>>> import numpy as np
>>> np.set_printoptions(suppress=True, linewidth=160)
>>> def rd(a):
...     return np.round(a, 2) + 0
... 
>>> feats = np.loadtxt("a.csv", delimiter=",")
>>> print(feats)
[[ 2.  3.  2.  3.  4. -2.  3.  3.  4. -5. -5. -4.]
 [-3. -2.  0.  0.  2. -3. -1. -2.  0.  0.  3.  3.]
 [ 5. -3.  3. -2. -4.  4. -5. -3.  2.  2.  1.  2.]
 [ 2. -2.  2.  3.  5.  4.  0.  1. -4.  3.  4. -5.]
 [ 0.  0. -4. -3. -1.  5.  4. -3. -3.  4. -2.  5.]
 [ 1. -4.  3.  2. -2. -4. -5. -3.  3.  1.  5.  5.]
 [-1.  4.  1.  3.  0.  2. -4. -4. -5.  4.  3. -3.]
 [ 0.  2. -4. -2.  3.  4. -5. -3. -1. -4. -1.  5.]
 [-5.  0. -2.  3. -3. -4.  1.  3. -5. -3.  2.  0.]
 [ 3. -1. -3. -3.  4. -4.  3.  5. -1.  0. -5.  3.]
 [-5.  5. -2.  5.  5.  0.  0. -1.  1.  4.  3.  2.]
 [ 1.  3. -5. -1.  2.  0.  1. -5. -5.  5. -5. -3.]
 [ 4. -2. -1. -2.  4.  1. -2.  2.  3. -1.  2.  4.]
 [-5.  2. -2.  3. -4.  0.  0.  1. -4.  3.  1.  1.]
 [ 2.  5.  5.  1.  5. -2.  1.  5. -4.  3. -4.  3.]
 [ 3.  1. -3.  0.  1. -1. -3.  5. -1.  3.  5.  4.]]
>>> B = feats / np.linalg.norm(feats, axis=1)
Traceback (most recent call last):
  File "<python-input-5>", line 1, in <module>
    B = feats / np.linalg.norm(feats, axis=1)
        ~~~~~~^~~~~~~~~~~~~~~~~~~~~~~~~~~~~~~
ValueError: operands could not be broadcast together with shapes (16,12) (16,) 
>>> B = feats / np.linalg.norm(feats, axis=1, keepdims=True)
>>> C2 = B @ B.T
>>> (C2 - 2 * np.eye(16)).round(6).argmax(axis=1)
array([14,  5,  5,  6, 11,  1,  3, 12, 13, 14,  6,  4, 15,  8,  9, 12])
>>> vec = np.array([2, 1, 1, 2, 1, 1, 1, 2, 3, 0, 0, 2])
>>> h = np.maximum(feats @ vec, 0)
>>> print(feats.T @ h)
[ 259.  186.   81.   97.  435. -155.   -8.  351.  115.   14.  -97.  223.]
>>> rd(np.tanh(feats @ vec))
array([ 1.  , -1.  ,  1.  , -0.76, -1.  ,  1.  , -1.  , -1.  , -1.  ,  1.  ,  1.  , -1.  ,  1.  , -1.  ,  1.  ,  1.  ])
>>> K = np.loadtxt("case12.csv", delimiter=",")
>>> K
array([[-0.16, -0.43, -2.17, -0.63, -0.05,  1.87,  1.85, -0.93, -0.86],
       [-0.1 , -2.2 ,  0.  , -1.3 , -0.3 , -1.4 , -0.4 ,  0.  ,  0.7 ],
       [ 0.  , -0.5 , -1.1 ,  0.3 ,  0.2 ,  0.5 , -0.8 , -1.1 ,  1.9 ],
       [ 0.8 , -0.7 ,  1.  , -0.4 ,  0.5 ,  0.8 ,  0.6 , -0.2 , -0.2 ],
       [ 0.2 ,  0.5 , -0.6 ,  0.1 ,  1.  ,  1.  ,  0.  , -0.9 ,  0.3 ],
       [ 0.2 ,  0.4 ,  1.2 ,  0.7 , -0.6 ,  0.4 , -0.9 , -0.3 ,  0.  ],
       [-0.8 ,  0.5 ,  0.5 , -0.4 ,  0.3 ,  1.2 ,  0.3 , -0.4 ,  0.9 ],
       [ 0.2 , -1.2 , -0.1 , -1.2 ,  1.4 ,  0.5 ,  1.1 ,  0.1 , -1.3 ],
       [ 2.2 , -0.6 ,  0.2 ,  1.2 ,  0.7 ,  0.  ,  0.6 ,  0.9 , -0.3 ],
       [ 0.2 , -1.3 , -1.6 ,  0.  , -0.7 ,  0.5 ,  1.  , -1.1 , -0.9 ],
       [ 0.8 , -1.  ,  0.7 ,  0.8 ,  0.6 ,  0.5 ,  1.7 ,  0.7 , -0.4 ],
       [-0.2 ,  0.3 ,  0.5 ,  0.6 ,  2.1 ,  0.  , -1.4 , -0.1 , -1.3 ],
       [ 0.1 , -1.  , -1.7 ,  0.9 ,  0.7 , -0.1 , -0.6 ,  0.  ,  0.9 ],
       [ 0.2 , -0.5 , -1.9 , -0.3 , -0.4 ,  1.6 ,  2.  , -1.1 , -0.7 ],
       [-0.5 , -1.  ,  0.4 ,  0.1 , -0.9 , -0.5 , -0.1 ,  0.5 ,  1.3 ],
       [ 1.8 ,  1.2 ,  0.3 ,  0.9 , -0.8 , -0.1 ,  0.2 ,  0.  , -1.1 ]])
>>> vec = np.array([-1, -1, 2, -1, 2, 1, 1, 0, 0])
>>> target = K @ vec
>>> print(rd(np.linalg.solve(K.T @ K, K.T @ target)))
[-1. -1.  2. -1.  2.  1.  1.  0.  0.]
>>> rd(np.linalg.pinv(K) @ K)
array([[1., 0., 0., 0., 0., 0., 0., 0., 0.],
       [0., 1., 0., 0., 0., 0., 0., 0., 0.],
       [0., 0., 1., 0., 0., 0., 0., 0., 0.],
       [0., 0., 0., 1., 0., 0., 0., 0., 0.],
       [0., 0., 0., 0., 1., 0., 0., 0., 0.],
       [0., 0., 0., 0., 0., 1., 0., 0., 0.],
       [0., 0., 0., 0., 0., 0., 1., 0., 0.],
       [0., 0., 0., 0., 0., 0., 0., 1., 0.],
       [0., 0., 0., 0., 0., 0., 0., 0., 1.]])
>>> rng = np.random.default_rng(10)
>>> target = target + 0.05 * rng.normal(size=16)
>>> rd(target)
array([ 0.44,  1.16, -1.94,  4.71,  0.99, -0.59,  3.84,  6.44, -0.38, -2.02,  4.16,  3.06, -2.72, -0.4 , -0.25, -4.86])
>>> beta, *_ = np.linalg.lstsq(K, target)
>>> rd(K.T @ (target - K @ beta))
array([0., 0., 0., 0., 0., 0., 0., 0., 0.])
